>>> import numpy as np
>>> from numpy import linalg as LA
>>> np.set_printoptions(suppress=True, linewidth=160)
>>> rnd = lambda a: np.round(a, 2) + 0
>>> M = np.load("arr.npy")
>>> M
array([[  0. ,  -0.4,   1.1,  -0.8,  -0.3],
       [  1.1,  -0.4,   0.1,   0.7,   0.5],
       [ -0.1,  -0.4,   0.2,   0.3,   0.3],
       [ -0.6,  -0.2,  -0.6,   1.6,   0.5],
       [  0.2,   1.1,   0.1,  -1.6,  -1. ],
       [ -1.2,   1. ,   0.5,   1.9,  -0.3],
       [  0. ,   0.8,   1.2,  -0.8,   0. ],
       [  0.4,   0.8,  -1.6,   1.5,   0.2],
       [  1.9,  -0.9,  -0.8,  -1.8,  -0.5],
       [ -0.7,   0.7,   1.6,   0.1,  -0.2],
       [ -1.8,   2.9,  -0.5,  -0.9,   0.9],
       [ -0.3,  -0.4,   0.2,   2. ,  -0.3],
       [  0. ,   1. ,   1.6,  -1.2,  -1.7],
       [  1.7,  -0.8,   0.2,   2.3,   0.6],
       [ -1.4,  -1.2,   0. ,   0.4,  -1.3],
       [  0.2,   1. ,   1.6,  -0.2,   0.9],
       [ 14. , -16. ,  26. , -26. ,  18. ]])
>>> r0, r1 = M[11], M[12]
>>> rnd(r0 @ r1)
np.float64(-1.97)
>>> pr = (r0 @ r1) / (r0 @ r0) * r0
>>> rnd(LA.norm(r0 + r1) ** 2 + LA.norm(r0 - r1) ** 2)
np.float64(24.54)
>>> LA.matrix_rank(np.outer(r0, r1))
np.int64(1)
>>> rnd(pr)
array([ 0.13,  0.18, -0.09, -0.9 ,  0.13])
>>> blk = np.stack([M, -3 * M, M[::-1]])
>>> LA.matrix_rank(blk)
array([5, 5, 5])
>>> rnd(np.einsum("bij,cij->bc", blk, blk))
array([[ 2212.61, -6637.83,   134.83],
       [-6637.83, 19913.49,  -404.49],
       [  134.83,  -404.49,  2212.61]])
>>> rnd(LA.norm(blk, axis=(1, 2)))
array([ 47.04, 141.12,  47.04])
>>> A2 = np.c_[M[:, :3] @ np.array([[2, 3, 3], [1, 1, 4], [1, 0, 4]]), np.array([5, -5, 4, 5, 3, 6, 2, 4, -8, 0, -2, 5, 0, 1, -1, 7, 2])]
>>> rnd(A2)
array([[ 0.7, -0.4,  2.8,  5. ],
       [ 1.9,  2.9,  2.1, -5. ],
       [-0.4, -0.7, -1.1,  4. ],
       [-2. , -2. , -5. ,  5. ],
       [ 1.6,  1.7,  5.4,  3. ],
       [-0.9, -2.6,  2.4,  6. ],
       [ 2. ,  0.8,  8. ,  2. ],
       [ 0. ,  2. , -2. ,  4. ],
       [ 2.1,  4.8, -1.1, -8. ],
       [ 0.9, -1.4,  7.1,  0. ],
       [-1.2, -2.5,  4.2, -2. ],
       [-0.8, -1.3, -1.7,  5. ],
       [ 2.6,  1. , 10.4,  0. ],
       [ 2.8,  4.3,  2.7,  1. ],
       [-4. , -5.4, -9. , -1. ],
       [ 3. ,  1.6, 11. ,  7. ],
       [38. , 26. , 82. ,  2. ]])
>>> LA.matrix_rank(A2)
np.int64(4)
>>> rnd(LA.lstsq(M, A2[:, 0])[0])
array([2., 1., 1., 0., 0.])
>>> rnd(LA.norm(A2 - M @ LA.lstsq(M, A2)[0], axis=0))
array([ 0.  ,  0.  ,  0.  , 12.92])
>>> LA.matrix_rank(np.c_[M, A2])
np.int64(6)
>>> Z = M[[16, 3]].astype(float)
>>> for _ in range(3):
...     z = LA.norm(M[:, None] - Z, axis=-1).argmin(axis=1)
...     Z = np.array([M[z == j].mean(axis=0) for j in range(2)])
... 
>>> z
array([1, 1, 1, 1, 1, 1, 1, 1, 1, 1, 1, 1, 1, 1, 1, 1, 0])
>>> np.bincount(z)
array([ 1, 16])
>>> A = np.loadtxt("out9.csv", delimiter=",")
>>> A
array([[ -2.,   1.,   3.,   0.,  -1.,  -3.,   0.,   3.,   1.],
       [ -2.,  -1.,   4.,  -3.,   0.,  -3.,  -2.,   3.,  -1.],
       [  0.,  -3.,   4.,  -3.,  -3.,  -1.,  -1.,   3.,   0.],
       [  2.,  -5.,   4.,  -4.,  -6.,  -2.,  -4.,   3.,  -3.],
       [  1.,  -5.,   7.,  -5.,  -4.,   1.,  -4.,   3.,  -3.],
       [  4.,  -8.,   5.,  -8.,  -7.,   0.,  -3.,   3.,  -3.],
       [  2.,  -9.,   6.,  -5., -10.,  -2.,  -1.,   6.,  -2.],
       [  2., -11.,   4.,  -5.,  -8.,  -5.,   0.,   5.,   1.],
       [ -1., -11.,   1.,  -6., -11.,  -8.,  -3.,   4.,   1.],
       [ -4., -12.,   0.,  -3., -14., -10.,   0.,   1.,   4.],
       [ -4., -11.,   3.,  -5., -12.,  -9.,  -1.,   1.,   1.],
       [ -2., -13.,   0.,  -4., -14., -12.,  -4.,   4.,   3.],
       [ -4., -11.,   1.,  -7., -14., -15.,  -7.,   6.,   4.],
       [ -5.,  -8.,   0.,  -7., -16., -18.,  -5.,   4.,   1.],
       [ -4.,  -9.,   0., -10., -16., -19.,  -3.,   3.,   3.],
       [ -4.,  -7.,   3., -13., -13., -22.,  -6.,   6.,   0.],
       [ -5., -10.,   1., -12., -12., -25.,  -4.,   3.,   0.],
       [ -4., -10.,   2., -14., -11., -22.,  -3.,   6.,  -3.],
       [ -2., -12.,   4., -13., -13., -23.,  -6.,   3.,  -3.],
       [ -1., -14.,   3., -14., -16., -25.,  -4.,   6.,  -6.],
       [ -2., -16.,   4., -13., -14., -25.,  -5.,   5.,  -5.],
       [  1., -17.,   7., -11., -17., -24.,  -4.,   3.,  -5.],
       [  0., -19.,   8., -10., -20., -22.,  -1.,   1.,  -6.],
       [  0., -19.,  11.,  -7., -22., -19.,  -4.,   2.,  -5.],
       [ -3., -20.,  14.,  -8., -20., -18.,  -5.,   1.,  -8.],
       [ -4., -19.,  15.,  -6., -23., -20.,  -2.,  -2.,  -8.],
       [ -3., -20.,  18.,  -3., -24., -22.,   1.,  -2.,  -8.],
       [ -4., -17.,  15.,  -3., -26., -23.,   2.,  -1.,  -7.],
       [ -7., -17.,  13.,  -6., -28., -24.,   1.,  -2., -10.],
       [ -9., -15.,  13.,  -5., -29., -27.,   0.,  -3., -11.]])
>>> A2 = np.c_[A[:, :3] @ np.array([[3, 2, -2], [2, -1, 0], [3, -3, 2]]), np.array([3, 1, 3, 2, 3, 0, 2, 1, 3, 2, 3, 2, 1, 2, 0, 2, 0, 3, 1, 1, 3, 2, 2, 1, 1, 0, 0, 2, 1, 2])]
>>> A2
array([[  5., -14.,  10.,   3.],
       [  4., -15.,  12.,   1.],
       [  6.,  -9.,   8.,   3.],
       [  8.,  -3.,   4.,   2.],
       [ 14., -14.,  12.,   3.],
       [ 11.,   1.,   2.,   0.],
       [  6.,  -5.,   8.,   2.],
       [ -4.,   3.,   4.,   1.],
       [-22.,   6.,   4.,   3.],
       [-36.,   4.,   8.,   2.],
       [-25.,  -6.,  14.,   3.],
       [-32.,   9.,   4.,   2.],
       [-31.,   0.,  10.,   1.],
       [-31.,  -2.,  10.,   2.],
       [-30.,   1.,   8.,   0.],
       [-17., -10.,  14.,   2.],
       [-32.,  -3.,  12.,   0.],
       [-26.,  -4.,  12.,   3.],
       [-18.,  -4.,  12.,   1.],
       [-22.,   3.,   8.,   1.],
       [-26.,   0.,  12.,   3.],
       [-10.,  -2.,  12.,   2.],
       [-14.,  -5.,  16.,   2.],
       [ -5., -14.,  22.,   1.],
       [ -7., -28.,  34.,   1.],
       [ -5., -34.,  38.,   0.],
       [  5., -40.,  42.,   0.],
       [ -1., -36.,  38.,   2.],
       [-16., -36.,  40.,   1.],
       [-18., -42.,  44.,   2.]])
>>> rnd(LA.lstsq(A, A2[:, 0])[0])
array([3., 2., 3., 0., 0., 0., 0., 0., 0.])
>>> LA.matrix_rank(np.c_[A, A2])
np.int64(10)
>>> rnd(LA.norm(LA.qr(A)[0].T @ A2, axis=0) ** 2 / ((A2 ** 2).sum(axis=0) + 1e-12))
array([1.  , 1.  , 1.  , 0.74])
>>> LA.matrix_rank(A2)
np.int64(4)
>>> rnd(LA.norm(A2 - A @ LA.lstsq(A, A2)[0], axis=0))
array([0.  , 0.  , 0.  , 5.36])
